>>> import numpy as np
>>> np.set_printoptions(suppress=True, linewidth=120)
>>> X = np.load("mat.npy")
>>> print(X)
[[ 3.28  4.14  3.29  3.67  1.47 -3.05 -2.14  0.9  -1.48 -4.82  0.33  2.34]
 [-0.63  2.14  0.31 -2.51 -2.9   1.54 -2.47 -2.81 -4.58 -3.02  4.7  -3.44]
 [ 3.4   1.9   1.29 -0.25 -0.85 -3.72 -0.14 -0.48 -2.71 -0.09 -2.03 -7.54]
 [ 2.57  4.74  2.31 -1.52  6.18  2.67  2.18 -1.9   2.63  0.57  1.29 -0.84]
 [ 3.97 -0.44  2.12 -1.13 -2.5   1.1  -4.87 -4.33  1.5   4.95  1.22 -0.34]
 [ 4.43  1.02  0.33  3.13  6.52 -1.78  0.38 -3.72  1.79 -0.22 -2.53  0.31]
 [ 3.32  5.37  0.16 -5.    1.62  2.54 -0.56 -4.42 -0.76 -0.95 -0.51 -2.11]
 [-1.45  4.58 -2.09 -0.92 -5.36  2.9   1.22 -1.5  -1.11 -1.43 -4.84  2.04]
 [-0.57  2.55 -2.19 -0.8   2.56  1.99  1.32 -3.57 -2.32 -1.95 -7.31 -0.17]
 [ 0.44 -0.46  3.66 -1.8   3.43  4.52 -4.59  0.47  2.32  4.88  0.52 -0.23]
 [-3.09 -2.96 -1.35 -1.06  2.77 -4.7   0.56  5.02 -0.22  0.3   4.17  2.44]]
>>> Uu, sigma, Vh = np.linalg.svd(X, full_matrices=False)
>>> print(np.allclose(Uu * sigma @ Vh, X))
True
>>> print(np.abs(Uu[:, 0]).round(6).argmax())
6
>>> print(np.round(np.sqrt((sigma ** 2).sum()), 2), round(float(np.linalg.norm(X)), 2))
33.17 33.17
>>> print(Uu.shape, sigma.shape, Vh.shape)
(11, 11) (11,) (11, 12)
>>> rng = np.random.default_rng(4778)
>>> A2 = X + rng.integers(-2, 3, (11, 9)) @ rng.integers(-2, 3, (9, 12))
>>> print(A2.round(2))
[[  0.28  11.14   6.29  -3.33  -2.53  -6.05  14.86   2.9  -12.48  10.18   8.33   0.34]
 [  0.37  -1.86  -7.69  -0.51  -8.9    5.54  -3.47  -4.81   4.42  -0.02  -6.3   -3.44]
 [  7.4   -4.1    9.29  -6.25  -4.85 -15.72  -2.14  -2.48  -8.71  -2.09   1.97  -5.54]
 [  9.57   7.74   5.31  -5.52   7.18   0.67  10.18   4.1   -4.37   9.57  -2.71   0.16]
 [  8.97  -4.44   4.12  -1.13  -4.5    1.1   -0.87   1.67  -2.5   12.95  -1.78  -1.34]
 [  2.43  -6.98 -10.67   5.13  -5.48   2.22   2.38  -9.72  15.79   3.78 -13.53  -0.69]
 [  6.32   9.37   3.16   2.    14.62   9.54  -2.56  -5.42  -3.76  -1.95   5.49  -5.11]
 [  1.55   2.58   0.91   5.08   0.64  12.9   -1.78  -7.5    1.89  -6.43  -6.84   9.04]
 [ 12.43   8.55  -1.19   2.2    9.56   7.99   9.32   2.43  -9.32   7.05  -2.31  -1.17]
 [ -3.56  -2.46   4.66  -4.8    0.43   1.52  -9.59   2.47   2.32   2.88  -7.48   2.77]
 [ -5.09  -7.96   3.65   8.94  12.77   5.3   -7.44  -0.98   0.78  -3.7    5.17   2.44]]
>>> print(np.linalg.matrix_rank(A2 - X, tol=1e-8))
9
>>> print(np.abs(A2 - X).sum(axis=1))
[82. 51. 58. 55. 39. 77. 53. 56. 72. 36. 62.]
>>> print(np.round(A2 - X, 2))
[[ -3.   7.   3.  -7.  -4.  -3.  17.   2. -11.  15.   8.  -2.]
 [  1.  -4.  -8.   2.  -6.   4.  -1.  -2.   9.   3. -11.   0.]
 [  4.  -6.   8.  -6.  -4. -12.  -2.  -2.  -6.  -2.   4.   2.]
 [  7.   3.   3.  -4.   1.  -2.   8.   6.  -7.   9.  -4.   1.]
 [  5.  -4.   2.   0.  -2.   0.   4.   6.  -4.   8.  -3.  -1.]
 [ -2.  -8. -11.   2. -12.   4.   2.  -6.  14.   4. -11.  -1.]
 [  3.   4.   3.   7.  13.   7.  -2.  -1.  -3.  -1.   6.  -3.]
 [  3.  -2.   3.   6.   6.  10.  -3.  -6.   3.  -5.  -2.   7.]
 [ 13.   6.   1.   3.   7.   6.   8.   6.  -7.   9.   5.  -1.]
 [ -4.  -2.   1.  -3.  -3.  -3.  -5.   2.   0.  -2.  -8.   3.]
 [ -2.  -5.   5.  10.  10.  10.  -8.  -6.   1.  -4.   1.   0.]]
>>> print(np.round(np.linalg.svd(A2 - X, compute_uv=False), 2) + 0)
[43.6  36.6  27.64 17.6  12.94 10.81  9.15  4.11  2.08  0.    0.  ]
